>>> import numpy as np
>>> from numpy import linalg as LA
>>> np.set_printoptions(precision=2, suppress=True, linewidth=140)
>>> K = np.load("data.npy")
>>> K
array([[-16,  -3,   7,   8, -12,   5,  -3,   2],
       [ -3,   2,  -3,  12,  -1,   1,   3, -14],
       [  7,  -3,  14,  -3,   6,   1,  14,  18],
       [  8,  12,  -3,  12, -13, -11,  13,  -3],
       [-12,  -1,   6, -13, -18,   1,  -2,  -5],
       [  5,   1,   1, -11,   1,   8,   2,  -3],
       [ -3,   3,  14,  13,  -2,   2,   4,  -3],
       [  2, -14,  18,  -3,  -5,  -3,  -3,   4]])
>>> vals, vecs = LA.eigh(K)
>>> np.unique(vals.round(6) + 0, return_counts=True)[1]
array([1, 1, 1, 1, 1, 1, 1, 1])
>>> LA.eigvalsh(K @ K)
array([  22.78,   32.31,  211.08,  221.08,  500.31, 1000.74, 1195.25, 1336.44])
>>> LA.svd(K, compute_uv=False)
array([36.56, 34.57, 31.63, 22.37, 14.87, 14.53,  5.68,  4.77])
>>> f = np.array([3, 3])
>>> np.convolve(K[6], f)
array([-9,  0, 51, 81, 33,  0, 18,  3, -9])
>>> np.correlate(K[6], K[4], "full")
array([  15,   -9,  -79,  -36,  -17, -302, -421,   -7,   28, -294, -140,   85,  -46,  -45,   36])
>>> round(LA.eigvalsh(K).min(), 2)
np.float64(-34.57)
>>> K[4] @ K[5]
np.int64(89)
>>> round(float(LA.norm(K[4], 1)), 2), round(LA.norm(K[4], np.inf), 2)
(58.0, np.float64(18.0))
>>> round(LA.norm(K, 2), 2)
np.float64(36.56)
>>> round(LA.norm(K, "nuc"), 2)
np.float64(164.99)
>>> LA.norm(K, axis=0)
array([23.66, 19.31, 28.64, 28.79, 26.53, 15.03, 20.4 , 24.33])
>>> round(float(LA.norm(K) ** 2 / LA.norm(K, 2) ** 2), 2)
3.38
>>> LA.norm(K, axis=1)
array([23.66, 19.31, 28.64, 28.79, 26.53, 15.03, 20.4 , 24.33])
>>> round(LA.norm(K[4] - K[5]), 2)
np.float64(27.42)
>>> out = np.array([[2, 0], [-1, 0], [2, -2], [-2, 2], [0, -2], [1, -1], [0, 3], [-2, 1]])
>>> np.einsum("ik,kj->ji", K, out)
array([[-30,  -9,  16, -31,  26,  47,   1,  49],
       [ 14,  26,  13, 103, -14, -31,   9, -34]])
>>> np.einsum("ij,ij->i", K, K)
array([560, 373, 820, 829, 704, 226, 416, 592])
>>> np.einsum("ij->j", K)
array([-12,  -3,  54,  15, -44,   4,  28,  -4])
>>> K @ out
array([[-30,  14],
       [ -9,  26],
       [ 16,  13],
       [-31, 103],
       [ 26, -14],
       [ 47, -31],
       [  1,   9],
       [ 49, -34]])
>>> LA.matrix_rank(K @ out)
np.int64(2)
>>> out = np.array([[3, 3, 3, 3, 3, 1, 2],
...     [1, 1, 1, 3, 0, 0, 2],
...     [0, 1, 0, 2, 1, 1, 0],
...     [0, 0, 0, 0, 0, 0, 1],
...     [3, 3, 2, 3, 0, 0, 3],
...     [3, 1, 1, 3, 3, 3, 3],
...     [3, 3, 1, 0, 1, 3, 3]])
>>> basis = np.array([[-3, 3, 1, -2, 0],
...     [3, 0, 1, 0, -2],
...     [1, 0, 0, -2, -1],
...     [-2, -3, 3, -3, 2],
...     [-3, -2, -3, -3, 3]])
>>> m1 = np.block([[out, np.array([[-2, -3, -3, -2, -3],
...     [-1, 1, -1, 3, -3],
...     [1, -1, 2, 3, -1],
...     [3, -2, 3, 1, 0],
...     [-2, -3, 2, 3, -1],
...     [-3, 0, -1, 3, 3],
...     [-2, -2, -1, 3, -2]])], [np.zeros((5, 7)), basis]])
>>> m1
array([[ 3.,  3.,  3.,  3.,  3.,  1.,  2., -2., -3., -3., -2., -3.],
       [ 1.,  1.,  1.,  3.,  0.,  0.,  2., -1.,  1., -1.,  3., -3.],
       [ 0.,  1.,  0.,  2.,  1.,  1.,  0.,  1., -1.,  2.,  3., -1.],
       [ 0.,  0.,  0.,  0.,  0.,  0.,  1.,  3., -2.,  3.,  1.,  0.],
       [ 3.,  3.,  2.,  3.,  0.,  0.,  3., -2., -3.,  2.,  3., -1.],
       [ 3.,  1.,  1.,  3.,  3.,  3.,  3., -3.,  0., -1.,  3.,  3.],
       [ 3.,  3.,  1.,  0.,  1.,  3.,  3., -2., -2., -1.,  3., -2.],
       [ 0.,  0.,  0.,  0.,  0.,  0.,  0., -3.,  3.,  1., -2.,  0.],
       [ 0.,  0.,  0.,  0.,  0.,  0.,  0.,  3.,  0.,  1.,  0., -2.],
       [ 0.,  0.,  0.,  0.,  0.,  0.,  0.,  1.,  0.,  0., -2., -1.],
       [ 0.,  0.,  0.,  0.,  0.,  0.,  0., -2., -3.,  3., -3.,  2.],
       [ 0.,  0.,  0.,  0.,  0.,  0.,  0., -3., -2., -3., -3.,  3.]])
>>> np.round(np.abs(LA.eigvals(m1)).max(), 2)
np.float64(10.88)
>>> LA.matrix_power(m1, 4)
array([[ 3466.,  3279.,  2181.,  3427.,  2089.,  2163.,  3778., -1763., -3694.,   594.,  3111., -1888.],
       [ 1327.,  1243.,   834.,  1306.,   808.,   826.,  1434.,  -237., -1392.,   122.,  1451.,  -929.],
       [  819.,   764.,   513.,   810.,   498.,   512.,   879.,  -572.,  -706.,   111.,   883.,  -391.],
       [  358.,   334.,   226.,   355.,   218.,   218.,   385.,  -511.,  -270.,   432.,   242.,   -75.],
       [ 2635.,  2487.,  1659.,  2599.,  1594.,  1642.,  2868., -1394., -3078.,   797.,  2348., -1275.],
       [ 4210.,  3979.,  2663.,  4190.,  2547.,  2601.,  4571., -2623., -5141.,   527.,  4094., -1528.],
       [ 3871.,  3661.,  2447.,  3836.,  2339.,  2393.,  4202., -2547., -4399.,   794.,  3405., -1587.],
       [    0.,     0.,     0.,     0.,     0.,     0.,     0.,   544.,  -118.,  -100.,    72.,  -270.],
       [    0.,     0.,     0.,     0.,     0.,     0.,     0.,   -15.,   318.,   312.,   -69.,  -208.],
       [    0.,     0.,     0.,     0.,     0.,     0.,     0.,    83.,   144.,   100.,   -73.,  -156.],
       [    0.,     0.,     0.,     0.,     0.,     0.,     0.,   -87.,  -252.,   -58.,  -101.,   180.],
       [    0.,     0.,     0.,     0.,     0.,     0.,     0.,  -179.,  -394.,  -460.,   -47.,   372.]])
>>> np.sort(np.abs(LA.eigvals(m1)))
array([ 0.16,  1.  ,  1.05,  1.48,  1.48,  2.09,  2.09,  3.31,  3.31,  4.83,  5.42, 10.88])
>>> (m1 - m1.T) / 2
array([[ 0. ,  1. ,  1.5,  1.5,  0. , -1. , -0.5, -1. , -1.5, -1.5, -1. , -1.5],
       [-1. ,  0. ,  0. ,  1.5, -1.5, -0.5, -0.5, -0.5,  0.5, -0.5,  1.5, -1.5],
       [-1.5,  0. ,  0. ,  1. , -0.5,  0. , -0.5,  0.5, -0.5,  1. ,  1.5, -0.5],
       [-1.5, -1.5, -1. ,  0. , -1.5, -1.5,  0.5,  1.5, -1. ,  1.5,  0.5,  0. ],
       [ 0. ,  1.5,  0.5,  1.5,  0. , -1.5,  1. , -1. , -1.5,  1. ,  1.5, -0.5],
       [ 1. ,  0.5,  0. ,  1.5,  1.5,  0. ,  0. , -1.5,  0. , -0.5,  1.5,  1.5],
       [ 0.5,  0.5,  0.5, -0.5, -1. ,  0. ,  0. , -1. , -1. , -0.5,  1.5, -1. ],
       [ 1. ,  0.5, -0.5, -1.5,  1. ,  1.5,  1. ,  0. ,  0. ,  0. ,  0. ,  1.5],
       [ 1.5, -0.5,  0.5,  1. ,  1.5,  0. ,  1. ,  0. ,  0. ,  0.5,  1.5,  0. ],
       [ 1.5,  0.5, -1. , -1.5, -1. ,  0.5,  0.5,  0. , -0.5,  0. , -2.5,  1. ],
       [ 1. , -1.5, -1.5, -0.5, -1.5, -1.5, -1.5,  0. , -1.5,  2.5,  0. ,  2.5],
       [ 1.5,  1.5,  0.5,  0. ,  0.5, -1.5,  1. , -1.5,  0. , -1. , -2.5,  0. ]])
>>> LA.cond(m1) > 100
np.True_
>>> LA.matrix_rank(m1, rtol=0.1)
np.int64(8)
>>> [round(float(x), 2) for x in LA.svd(m1, compute_uv=False)[:3]]
[15.01, 9.95, 7.34]
>>> Uu, sig, VT = LA.svd(m1)
>>> np.argmax(sig[:-1] / (sig[1:] + 1e-6)) + 1
np.int64(11)
>>> out = Uu[:, :11] @ np.diag(sig[:11]) @ VT[:11]
>>> out.round(2) + 0
array([[ 3.  ,  3.  ,  3.  ,  3.  ,  3.  ,  1.  ,  2.  , -2.  , -3.  , -3.  , -2.  , -3.  ],
       [ 1.  ,  1.  ,  1.  ,  3.  ,  0.  ,  0.  ,  2.  , -1.  ,  1.  , -1.  ,  3.  , -3.  ],
       [ 0.  ,  1.  ,  0.  ,  2.  ,  1.  ,  1.  ,  0.  ,  1.  , -1.  ,  2.  ,  3.  , -1.  ],
       [ 0.  ,  0.  ,  0.  ,  0.  ,  0.  ,  0.  ,  1.  ,  3.  , -2.  ,  3.  ,  1.  ,  0.  ],
       [ 3.  ,  3.  ,  2.  ,  3.  ,  0.  ,  0.  ,  3.  , -2.  , -3.  ,  2.  ,  3.  , -1.  ],
       [ 3.  ,  1.  ,  1.  ,  3.  ,  3.  ,  3.  ,  3.  , -3.  ,  0.  , -1.  ,  3.  ,  3.  ],
       [ 3.  ,  3.  ,  1.  ,  0.  ,  1.  ,  3.  ,  3.  , -2.  , -2.  , -1.  ,  3.  , -2.  ],
       [ 0.  ,  0.  ,  0.  ,  0.  ,  0.  ,  0.  ,  0.  , -3.  ,  3.  ,  1.  , -2.  ,  0.  ],
       [ 0.  ,  0.  , -0.01,  0.  ,  0.  ,  0.  ,  0.  ,  3.  ,  0.  ,  1.  ,  0.  , -2.  ],
       [ 0.  ,  0.  ,  0.01,  0.  ,  0.  ,  0.  ,  0.  ,  1.  ,  0.  ,  0.  , -2.  , -1.  ],
       [ 0.  ,  0.  ,  0.  ,  0.  ,  0.  ,  0.  ,  0.  , -2.  , -3.  ,  3.  , -3.  ,  2.  ],
       [ 0.  ,  0.  ,  0.  ,  0.  ,  0.  ,  0.  ,  0.  , -3.  , -2.  , -3.  , -3.  ,  3.  ]])
>>> round(float(LA.norm(m1 - out) / LA.norm(m1)), 2)
0.0
>>> LA.matrix_rank(out)
np.int64(11)
>>> J = np.loadtxt("out6.csv", delimiter=",")
>>> J
array([[-1.03,  0.12, -1.19,  0.77, -0.19],
       [-4.98,  0.58, -5.98,  3.9 , -0.97],
       [-3.99,  0.42, -4.77,  3.14, -0.77],
       [-2.03,  0.17, -2.45,  1.64, -0.4 ],
       [-1.95,  0.27, -2.38,  1.57, -0.41],
       [-3.05,  0.26, -3.59,  2.33, -0.62],
       [-2.91,  0.22, -3.58,  2.47, -0.66],
       [-0.96,  0.06, -1.16,  0.81, -0.2 ],
       [-5.11,  0.5 , -6.02,  3.93, -0.88],
       [-0.98,  0.11, -1.22,  0.84, -0.16],
       [-3.95,  0.3 , -4.73,  3.21, -0.85],
       [ 5.03, -0.5 ,  5.95, -4.05,  0.95],
       [-0.04, -0.06,  0.01, -0.07, -0.01],
       [-0.02, -0.01,  0.03, -0.06, -0.01],
       [ 0.94, -0.08,  1.17, -0.9 ,  0.18],
       [ 3.97, -0.32,  4.87, -3.12,  0.87],
       [ 1.98, -0.18,  2.43, -1.61,  0.38],
       [-2.  ,  0.19, -2.41,  1.55, -0.42],
       [ 3.01, -0.31,  3.66, -2.28,  0.58],
       [-4.98,  0.47, -5.96,  3.97, -0.98],
       [-0.04,  0.09,  0.04, -0.08,  0.03],
       [-4.  ,  0.37, -4.78,  3.12, -0.77],
       [ 4.97, -0.51,  5.95, -3.96,  1.06]])
>>> d = LA.norm(J[:, None] - J[None], axis=-1)
>>> d[:5, :5]
array([[0.  , 7.01, 5.26, 1.84, 1.72],
       [7.01, 0.  , 1.76, 5.17, 5.29],
       [5.26, 1.76, 0.  , 3.42, 3.53],
       [1.84, 5.17, 3.42, 0.  , 0.16],
       [1.72, 5.29, 3.53, 0.16, 0.  ]])
>>> d.shape
(23, 23)
>>> d.mean(axis=1).argmax()
np.int64(11)
>>> cen = J - J.mean(axis=0)
>>> Uu, sig, VT = LA.svd(cen, full_matrices=False)
>>> (np.sign(Uu[:, 0]) == np.sign(Uu[0, 0])).astype(int)
array([1, 1, 1, 1, 1, 1, 1, 1, 1, 1, 1, 0, 0, 0, 0, 0, 0, 1, 0, 1, 0, 1, 0])
>>> np.abs(VT[0]).argmax()
np.int64(2)
>>> np.abs(Uu[:, 0]).argmax()
np.int64(11)
>>> np.searchsorted(np.cumsum(sig ** 2) / (sig ** 2).sum(), 0.9) + 1
np.int64(1)
>>> VT[0] * np.sign(VT[0, np.abs(VT[0]).argmax()])
array([ 0.57, -0.05,  0.68, -0.45,  0.11])
>>> sig
array([25.85,  0.32,  0.23,  0.17,  0.12])
>>> round((sig ** 2).sum() ** 2 / (sig ** 4).sum(), 2)
np.float64(1.0)
>>> M = np.load("dump.npy")
>>> M
array([[0.4 , 0.4 , 0.  , 0.2 ],
       [0.38, 0.25, 0.25, 0.12],
       [0.17, 0.  , 0.33, 0.5 ],
       [0.17, 0.33, 0.33, 0.17]])
>>> O = M.astype(float).copy()
>>> for j in range(4):
...     O[:, j] -= O[:, :j] @ (O[:, :j].T @ O[:, j])
...     O[:, j] /= LA.norm(O[:, j])
... 
>>> np.round(O.T @ O, 2) + 0
array([[1., 0., 0., 0.],
       [0., 1., 0., 0.],
       [0., 0., 1., 0.],
       [0., 0., 0., 1.]])
>>> f = np.array([0, 2, 0, 3])
>>> out = M + np.outer(f, np.eye(4)[3])
>>> LA.matrix_rank(LA.inv(out) - LA.inv(M), tol=1e-8)
np.int64(1)
>>> W1 = np.array([[4, -1, 6], [2, 8, 4], [-5, 2, 4], [-7, 5, -8]])
>>> c = np.array([2, 1, 3])
>>> hid = np.maximum(M @ W1 + c, 0)
>>> hid
array([[3.  , 4.8 , 5.4 ],
       [1.93, 3.72, 6.32],
       [0.  , 3.99, 1.34],
       [0.5 , 4.98, 5.3 ]])
>>> LA.matrix_rank(hid)
np.int64(3)
>>> (hid > 0).astype(int)
array([[1, 1, 1],
       [1, 1, 1],
       [0, 1, 1],
       [1, 1, 1]])
>>> basis = np.array([[6, 1, 3], [-3, -4, -1], [9, 9, 6]])
>>> W1 @ basis
array([[  81,   62,   49],
       [  24,    6,   22],
       [   0,   23,    7],
       [-129,  -99,  -74]])
>>> (hid @ basis).round(6).argmax(axis=1)
array([0, 0, 2, 0])
>>> hid @ basis
array([[52.2 , 32.4 , 36.6 ],
       [57.3 , 43.93, 39.99],
       [ 0.09, -3.9 ,  4.05],
       [35.76, 28.28, 28.32]])
>>> rng = np.random.default_rng(432)
>>> labels = rng.permutation(4)
>>> labels
array([3, 1, 0, 2])
>>> out = M[labels][:, labels]
>>> np.sort(np.abs(LA.eigvals(out)))
array([0.2, 0.2, 0.4, 1. ])
>>> labels = rng.integers(0, 2, 6)
>>> mat = (labels[:, None] == labels) * -3 + np.eye(6)
>>> mat
array([[-2., -3.,  0., -3., -3., -3.],
       [-3., -2.,  0., -3., -3., -3.],
       [ 0.,  0., -2.,  0.,  0.,  0.],
       [-3., -3.,  0., -2., -3., -3.],
       [-3., -3.,  0., -3., -2., -3.],
       [-3., -3.,  0., -3., -3., -2.]])
>>> labels = rng.permutation(6)
>>> out = mat[:, labels] * rng.choice([-1, 1], 6)
>>> out
array([[-2., -3.,  3.,  3., -3.,  0.],
       [-3., -3.,  2.,  3., -3.,  0.],
       [ 0.,  0., -0., -0.,  0., -2.],
       [-3., -2.,  3.,  3., -3.,  0.],
       [-3., -3.,  3.,  3., -2.,  0.],
       [-3., -3.,  3.,  2., -3.,  0.]])
>>> Uu, _, VT = LA.svd(mat.T @ out)
>>> labels
array([0, 3, 1, 5, 4, 2])
>>> np.round(Uu @ VT, 2) + 0
array([[ 1.,  0.,  0.,  0.,  0.,  0.],
       [ 0.,  0., -1.,  0.,  0.,  0.],
       [ 0.,  0.,  0.,  0.,  0.,  1.],
       [ 0.,  1.,  0.,  0.,  0.,  0.],
       [ 0.,  0.,  0.,  0.,  1.,  0.],
       [ 0.,  0.,  0., -1.,  0.,  0.]])
>>> W0 = np.loadtxt("block18.csv", delimiter=",")
>>> W0
array([[ 0.02, -2.  , -4.  ,  4.  ,  2.  , -4.  , -2.  ,  2.  , -5.  ,  1.  , -2.  ],
       [-5.  ,  5.02, -5.  ,  3.  ,  5.  , -4.  ,  3.  ,  1.  ,  0.  ,  2.  , -5.  ],
       [-4.  , -2.  ,  0.02, -5.  ,  5.  ,  2.  ,  0.  ,  2.  , -4.  ,  1.  , -1.  ],
       [-1.  ,  4.  , -5.  , -0.98, -4.  , -5.  , -2.  , -4.  ,  1.  ,  1.  , -3.  ],
       [ 0.  , -1.  ,  2.  ,  5.  , -4.98,  2.  ,  5.  , -1.  ,  0.  ,  3.  , -3.  ],
       [ 0.  , -5.  ,  2.  , -1.  , -5.  ,  3.02, -1.  , -1.  , -3.  ,  5.  ,  4.  ],
       [ 2.  , -2.  ,  0.  ,  5.  ,  3.  , -3.  , -3.98, -5.  , -5.  , -1.  , -2.  ],
       [-1.  , -5.  ,  5.  , -3.  , -4.  ,  3.  ,  5.  ,  0.02, -3.  ,  5.  , -5.  ],
       [-5.  , -4.  ,  2.  , -5.  , -1.  , -4.  ,  1.  ,  0.  ,  3.02, -2.  ,  1.  ],
       [-5.  ,  0.  ,  0.  , -2.  ,  0.  , -4.  ,  0.  , -1.  ,  2.  ,  0.02,  1.  ],
       [ 0.  , -2.  , -4.  ,  4.  ,  2.  , -4.  , -2.  ,  2.  , -5.  ,  1.  , -1.98]])
>>> W1 = np.array([[-5, 4, -2, 5, 3, 4],
...     [-5, 4, 5, -4, -2, 2],
...     [-5, 2, -2, 5, 5, 1],
...     [1, 1, 1, 3, -1, 3],
...     [0, 0, -2, 3, -1, -2],
...     [-2, -2, 1, 2, 3, -1],
...     [-4, -4, 4, 5, -4, 0],
...     [-5, -3, -4, -1, -2, 5],
...     [5, 0, 0, 1, -5, -3],
...     [-3, -3, 2, -4, -5, 4],
...     [-1, -5, -2, 2, -2, -1]])
>>> c = np.array([6, 3, -3, -6, 8, -2])
>>> hid = np.maximum(W0 @ W1 + c, 0)
>>> LA.matrix_rank(hid)
np.int64(6)
>>> basis = np.array([[0, -2], [1, -3], [-3, -3], [1, 2], [1, -1], [-3, 0]])
>>> (hid @ basis).round(6).argmax(axis=1)
array([1, 0, 0, 0, 1, 0, 0, 0, 0, 0, 1])
